$ python3 -q
>>> import numpy as np
>>> np.set_printoptions(precision=1, suppress=True, linewidth=100)
>>> def rd(a):
...     return np.round(a, 1) + 0
... 
>>> A = np.load("w.npy")
>>> A
array([[ -9,   2,   8,   8,  -7,  -8,  -6,  -9,   3,  -5],
       [ -5,   8,   7,  -6,   9,   0,   7,   2,  -2,  -4],
       [-29,  34,  36, -16,  29,  -8,  22,  -1,  -5, -21]])
>>> # row 2 is much longer than the rest
>>> Uu, sv, vt = np.linalg.svd(A)
>>> evecs = vt[:(sv > 1e-8).sum()]
>>> rng = np.random.default_rng(505)
>>> x0 = A[1] + -2 * A[0] + rng.integers(2) * np.eye(10)[9]
>>> x0
array([ 13.,   4.,  -9., -22.,  23.,  16.,  19.,  20.,  -8.,   7.])
>>> rd(evecs.T @ evecs)
array([[ 0.3, -0.2, -0.3, -0.1,  0. ,  0.2,  0. ,  0.1,  0. ,  0.2],
       [-0.2,  0.2,  0.2, -0.1,  0.2, -0.1,  0.1,  0. ,  0. , -0.1],
       [-0.3,  0.2,  0.3,  0. ,  0.1, -0.2,  0.1, -0.1,  0. , -0.2],
       [-0.1, -0.1,  0. ,  0.2, -0.3, -0.1, -0.2, -0.2,  0.1,  0. ],
       [ 0. ,  0.2,  0.1, -0.3,  0.3,  0.1,  0.3,  0.2, -0.1,  0. ],
       [ 0.2, -0.1, -0.2, -0.1,  0.1,  0.1,  0.1,  0.1,  0. ,  0.1],
       [ 0. ,  0.1,  0.1, -0.2,  0.3,  0.1,  0.2,  0.1, -0.1,  0. ],
       [ 0.1,  0. , -0.1, -0.2,  0.2,  0.1,  0.1,  0.2, -0.1,  0.1],
       [ 0. ,  0. ,  0. ,  0.1, -0.1,  0. , -0.1, -0.1,  0. ,  0. ],
       [ 0.2, -0.1, -0.2,  0. ,  0. ,  0.1,  0. ,  0.1,  0. ,  0.1]])
>>> print(np.linalg.matrix_rank(np.vstack([A, x0])))
3
>>> rd(np.diag(evecs.T @ evecs))
array([0.3, 0.2, 0.3, 0.2, 0.3, 0.1, 0.2, 0.2, 0. , 0.1])
>>> Uu, sv, vt = np.linalg.svd(A)
>>> rd(sv)
array([75.7, 22.1,  0. ])
>>> np.argmax(sv[:-1] / (sv[1:] + 1e-6)) + 1
np.int64(2)
>>> M2 = Uu[:, :2] @ np.diag(sv[:2]) @ vt[:2]
>>> np.linalg.matrix_rank(M2)
np.int64(2)
>>> rd(M2)
array([[ -9.,   2.,   8.,   8.,  -7.,  -8.,  -6.,  -9.,   3.,  -5.],
       [ -5.,   8.,   7.,  -6.,   9.,   0.,   7.,   2.,  -2.,  -4.],
       [-29.,  34.,  36., -16.,  29.,  -8.,  22.,  -1.,  -5., -21.]])
>>> rd(np.abs(A - M2).max())
np.float64(0.0)
>>> np.linalg.lstsq(A[:-1].T, A[-1])[2]
np.int32(2)
>>> rk = np.linalg.matrix_rank(A)
>>> print(rk)
2
>>> ns = np.linalg.svd(A)[2][rk:].T
>>> np.linalg.matrix_rank(A.T @ A), np.linalg.matrix_rank(A @ A.T)
(np.int64(2), np.int64(2))
>>> [int(np.linalg.matrix_rank(np.delete(A, i, axis=0))) for i in range(3)]
[2, 2, 2]
>>> np.allclose(A @ ns, 0)
True
>>> X = np.loadtxt("data.csv", delimiter=",")
>>> print(X)
[[ 0.  1.  0.  1.  0.  1.]
 [-1. -2. -1. -2. -1. -2.]
 [ 2. -2.  2. -2.  2. -2.]
 [ 0.  1.  0.  1.  0.  1.]
 [-1. -2. -1. -2. -1. -2.]
 [ 2. -2.  2. -2.  2. -2.]]
>>> rk = np.linalg.matrix_rank(X)
>>> rk
np.int64(2)
>>> ns = np.linalg.svd(X)[2][rk:].T
>>> [int(np.linalg.matrix_rank(X[:i])) for i in range(1, len(X) + 1)]
[1, 2, 2, 2, 2, 2]
>>> rd(X @ ns)
array([[0., 0., 0., 0.],
       [0., 0., 0., 0.],
       [0., 0., 0., 0.],
       [0., 0., 0., 0.],
       [0., 0., 0., 0.],
       [0., 0., 0., 0.]])
>>> np.allclose(X @ ns, 0)
True
>>> np.linalg.matrix_rank(X.T @ X), np.linalg.matrix_rank(X @ X.T)
(np.int64(2), np.int64(2))
>>> J = np.array([[-2, 0, 0, 0, -3, 1, 0, 0],
...     [3, 0, 0, 0, 3, -1, 0, 2],
...     [-3, 0, 0, 0, 0, 0, 0, 0],
...     [0, 0, 2, -2, 0, -3, 0, 0],
...     [-3, 0, 0, 2, -1, 0, 0, 1],
...     [0, 0, 0, 0, 0, 0, 3, 2],
...     [3, 0, 0, 0, 0, 0, 0, 0]])
>>> # rows and columns are dependent
>>> blk = np.stack([J, 5 * J, J[::-1]])
>>> print(np.linalg.matrix_rank(blk.reshape(3, -1)))
2
>>> rd(np.linalg.norm(blk, axis=(1, 2)))
array([10., 50., 10.])
>>> np.linalg.matrix_rank(blk)
array([6, 6, 6])
>>> blk.sum(axis=0)
array([[ -9,   0,   0,   0, -18,   6,   0,   0],
       [ 18,   0,   0,   0,  18,  -6,   3,  14],
       [-21,   0,   0,   2,  -1,   0,   0,   1],
       [  0,   0,  14, -14,   0, -21,   0,   0],
       [-21,   0,   0,  12,  -6,   0,   0,   6],
       [  3,   0,   0,   0,   3,  -1,  18,  14],
       [ 16,   0,   0,   0,  -3,   1,   0,   0]])
>>> print((blk @ J.T).shape)
(3, 7, 7)
>>> labels = rng.integers(0, 3, 6)
>>> feats = (labels[:, None] == labels) * -2 + np.eye(6)
>>> print(feats)
[[-1.  0. -2. -2.  0.  0.]
 [ 0. -1.  0.  0. -2. -2.]
 [-2.  0. -1. -2.  0.  0.]
 [-2.  0. -2. -1.  0.  0.]
 [ 0. -2.  0.  0. -1. -2.]
 [ 0. -2.  0.  0. -2. -1.]]
>>> x0 = np.array([1, 3, 1, 2, 1, 3])
>>> feats @ x0
array([ -7., -11.,  -7.,  -6., -13., -11.])
>>> print(np.linalg.norm(feats @ x0) <= np.linalg.norm(feats, 2) * np.linalg.norm(x0) + 1e-9)
True
>>> feats @ np.eye(6)[3]
array([-2.,  0., -2., -1.,  0.,  0.])
>>> feats @ np.ones(6)
array([-5., -5., -5., -5., -5., -5.])
>>> feats * x0
array([[-1.,  0., -2., -4.,  0.,  0.],
       [ 0., -3.,  0.,  0., -2., -6.],
       [-2.,  0., -1., -4.,  0.,  0.],
       [-2.,  0., -2., -2.,  0.,  0.],
       [ 0., -6.,  0.,  0., -1., -6.],
       [ 0., -6.,  0.,  0., -2., -3.]])
>>> labels = rng.permutation(6)
>>> print(labels)
[5 2 3 1 4 0]
>>> M2 = feats[labels][:, labels]
>>> np.allclose(M2, feats)
False
>>> print(M2)
[[-1.  0.  0. -2. -2.  0.]
 [ 0. -1. -2.  0.  0. -2.]
 [ 0. -2. -1.  0.  0. -2.]
 [-2.  0.  0. -1. -2.  0.]
 [-2.  0.  0. -2. -1.  0.]
 [ 0. -2. -2.  0.  0. -1.]]
>>> np.trace(M2)
np.float64(-6.0)
>>> np.all(np.linalg.eigvalsh(feats) > 0)
np.False_
>>> print([round(float(np.linalg.det(feats[:i, :i])), 2) + 0 for i in range(1, 7)])
[-1.0, 1.0, 3.0, 5.0, 15.0, 25.0]
>>> labels = rng.permutation(6)
>>> M2 = feats[:, labels] * rng.choice([-1, 1], 6)
>>> M2
array([[-0., -1., -0., -2.,  0., -2.],
       [ 2.,  0.,  1.,  0., -2.,  0.],
       [-0., -2., -0., -2.,  0., -1.],
       [-0., -2., -0., -1.,  0., -2.],
       [ 2.,  0.,  2.,  0., -1.,  0.],
       [ 1.,  0.,  2.,  0., -2.,  0.]])
>>> Uu, _, vt = np.linalg.svd(feats.T @ M2)
>>> rd(np.linalg.lstsq(feats, M2)[0])
array([[ 0.,  1.,  0.,  0.,  0.,  0.],
       [ 0.,  0., -1.,  0.,  0.,  0.],
       [ 0.,  0.,  0.,  0.,  0.,  1.],
       [ 0.,  0.,  0.,  1.,  0.,  0.],
       [ 0.,  0.,  0.,  0.,  1.,  0.],
       [-1.,  0.,  0.,  0.,  0.,  0.]])
>>> (M2 - M2.T) / 2
array([[ 0. , -1.5,  0. , -1. , -1. , -1.5],
       [ 1.5,  0. ,  1.5,  1. , -1. ,  0. ],
       [ 0. , -1.5,  0. , -1. , -1. , -1.5],
       [ 1. , -1. ,  1. ,  0. ,  0. , -1. ],
       [ 1. ,  1. ,  1. ,  0. ,  0. ,  1. ],
       [ 1.5,  0. ,  1.5,  1. , -1. ,  0. ]])
>>> np.allclose(M2 @ M2.T, M2.T @ M2)
False
>>> rd(np.linalg.matrix_power(M2, 3))
array([[ 24.,  10.,  24.,  16., -22.,   9.],
       [ -9.,  24., -10.,  22.,  16.,  24.],
       [ 24.,   9.,  24.,  16., -22.,  10.],
       [ 22.,  16.,  22.,  23., -16.,  16.],
       [-16.,  22., -16.,  16.,  23.,  22.],
       [-10.,  24.,  -9.,  22.,  16.,  24.]])
>>> mat = np.loadtxt("dump.csv", delimiter=",")
>>> mat
array([[ 2.,  0.,  0.,  2.,  1.,  0.],
       [ 0., -2., -5.,  5., -5.,  1.],
       [ 0., -1.,  2.,  2.,  1., -3.],
       [ 0.,  2.,  5., -5.,  5.,  5.],
       [ 0., -4., -4.,  4., -4.,  2.],
       [ 0., -2.,  1., -2.,  2., -5.]])
>>> u = np.array([3, 3, 2])
>>> np.cross(mat[2, :3], mat[1, :3])
array([9., 0., 0.])
